In [1]: import numpy as np

In [2]: import numpy.linalg as la

In [3]: np.set_printoptions(precision=2, suppress=True, linewidth=100, floatmode="fixed")

In [4]: rnd = lambda a: np.round(a, 2) + 0

In [5]: M = np.load("arr.npy")

In [6]: M
Out[6]: 
array([[10,  3,  4,  6,  1,  8,  6,  9,  2,  8,  1,  3],
       [ 3,  0,  5,  5,  8,  3,  7,  7,  4,  7,  7,  4],
       [ 4,  5,  0,  1,  7,  3, 10,  4,  8,  1,  5,  0],
       [ 6,  5,  1, 10,  6,  5,  6, 10,  8,  5,  8,  9],
       [ 1,  8,  7,  6,  6,  7,  7,  4,  7, 10,  3,  6],
       [ 8,  3,  3,  5,  7,  6,  6,  4,  8,  9,  3,  5],
       [ 6,  7, 10,  6,  7,  6, 10,  0,  8,  5,  6,  4],
       [ 9,  7,  4, 10,  4,  4,  0,  4,  6,  3,  5,  5],
       [ 2,  4,  8,  8,  7,  8,  8,  6, 10,  5,  4,  1],
       [ 8,  7,  1,  5, 10,  9,  5,  3,  5, 10,  3,  5],
       [ 1,  7,  5,  8,  3,  3,  6,  5,  4,  3,  0,  6],
       [ 3,  4,  0,  9,  6,  5,  4,  5,  1,  5,  6,  0]])

In [7]: la.cholesky(M)
LinAlgError: Matrix is not positive definite


In [8]: rnd(la.eigvalsh(M).min())
Out[8]: np.float64(-11.86)

In [9]: M @ M
Out[9]: 
array([[421, 300, 217, 402, 353, 364, 346, 315, 352, 382, 257, 259],
       [300, 360, 254, 407, 357, 344, 367, 269, 371, 348, 239, 261],
       [217, 254, 306, 325, 280, 283, 331, 213, 318, 296, 192, 201],
       [402, 407, 325, 593, 450, 442, 446, 425, 456, 458, 346, 344],
       [353, 357, 280, 450, 494, 410, 470, 338, 454, 445, 335, 283],
       [364, 344, 283, 442, 410, 423, 421, 338, 403, 443, 268, 268],
       [346, 367, 331, 446, 470, 421, 547, 368, 478, 439, 323, 281],
       [315, 269, 213, 425, 338, 338, 368, 389, 342, 363, 265, 260],
       [352, 371, 318, 456, 454, 403, 478, 342, 503, 409, 318, 297],
       [382, 348, 296, 458, 445, 443, 439, 363, 409, 513, 284, 310],
       [257, 239, 192, 346, 335, 268, 323, 265, 318, 284, 279, 204],
       [259, 261, 201, 344, 283, 268, 281, 260, 297, 310, 204, 270]])

In [10]: (M + M.T) / 2
Out[10]: 
array([[10.00,  3.00,  4.00,  6.00,  1.00,  8.00,  6.00,  9.00,  2.00,  8.00,  1.00,  3.00],
       [ 3.00,  0.00,  5.00,  5.00,  8.00,  3.00,  7.00,  7.00,  4.00,  7.00,  7.00,  4.00],
       [ 4.00,  5.00,  0.00,  1.00,  7.00,  3.00, 10.00,  4.00,  8.00,  1.00,  5.00,  0.00],
       [ 6.00,  5.00,  1.00, 10.00,  6.00,  5.00,  6.00, 10.00,  8.00,  5.00,  8.00,  9.00],
       [ 1.00,  8.00,  7.00,  6.00,  6.00,  7.00,  7.00,  4.00,  7.00, 10.00,  3.00,  6.00],
       [ 8.00,  3.00,  3.00,  5.00,  7.00,  6.00,  6.00,  4.00,  8.00,  9.00,  3.00,  5.00],
       [ 6.00,  7.00, 10.00,  6.00,  7.00,  6.00, 10.00,  0.00,  8.00,  5.00,  6.00,  4.00],
       [ 9.00,  7.00,  4.00, 10.00,  4.00,  4.00,  0.00,  4.00,  6.00,  3.00,  5.00,  5.00],
       [ 2.00,  4.00,  8.00,  8.00,  7.00,  8.00,  8.00,  6.00, 10.00,  5.00,  4.00,  1.00],
       [ 8.00,  7.00,  1.00,  5.00, 10.00,  9.00,  5.00,  3.00,  5.00, 10.00,  3.00,  5.00],
       [ 1.00,  7.00,  5.00,  8.00,  3.00,  3.00,  6.00,  5.00,  4.00,  3.00,  0.00,  6.00],
       [ 3.00,  4.00,  0.00,  9.00,  6.00,  5.00,  4.00,  5.00,  1.00,  5.00,  6.00,  0.00]])

In [11]: M.inv()
AttributeError: 'numpy.ndarray' object has no attribute 'inv'


In [12]: np.allclose(M @ M.T, M.T @ M)
Out[12]: True

In [13]: rnd(np.sort(np.abs(la.eigvals(M))))
Out[13]: array([ 2.05,  2.31,  3.07,  5.67,  7.46,  7.87,  8.81, 10.15, 11.80, 11.86, 14.64, 65.22])

In [14]: rnd(np.abs(la.eigvals(M)).max())
Out[14]: np.float64(65.22)

In [15]: la.matrix_power(M, 2)
Out[15]: 
array([[421, 300, 217, 402, 353, 364, 346, 315, 352, 382, 257, 259],
       [300, 360, 254, 407, 357, 344, 367, 269, 371, 348, 239, 261],
       [217, 254, 306, 325, 280, 283, 331, 213, 318, 296, 192, 201],
       [402, 407, 325, 593, 450, 442, 446, 425, 456, 458, 346, 344],
       [353, 357, 280, 450, 494, 410, 470, 338, 454, 445, 335, 283],
       [364, 344, 283, 442, 410, 423, 421, 338, 403, 443, 268, 268],
       [346, 367, 331, 446, 470, 421, 547, 368, 478, 439, 323, 281],
       [315, 269, 213, 425, 338, 338, 368, 389, 342, 363, 265, 260],
       [352, 371, 318, 456, 454, 403, 478, 342, 503, 409, 318, 297],
       [382, 348, 296, 458, 445, 443, 439, 363, 409, 513, 284, 310],
       [257, 239, 192, 346, 335, 268, 323, 265, 318, 284, 279, 204],
       [259, 261, 201, 344, 283, 268, 281, 260, 297, 310, 204, 270]])
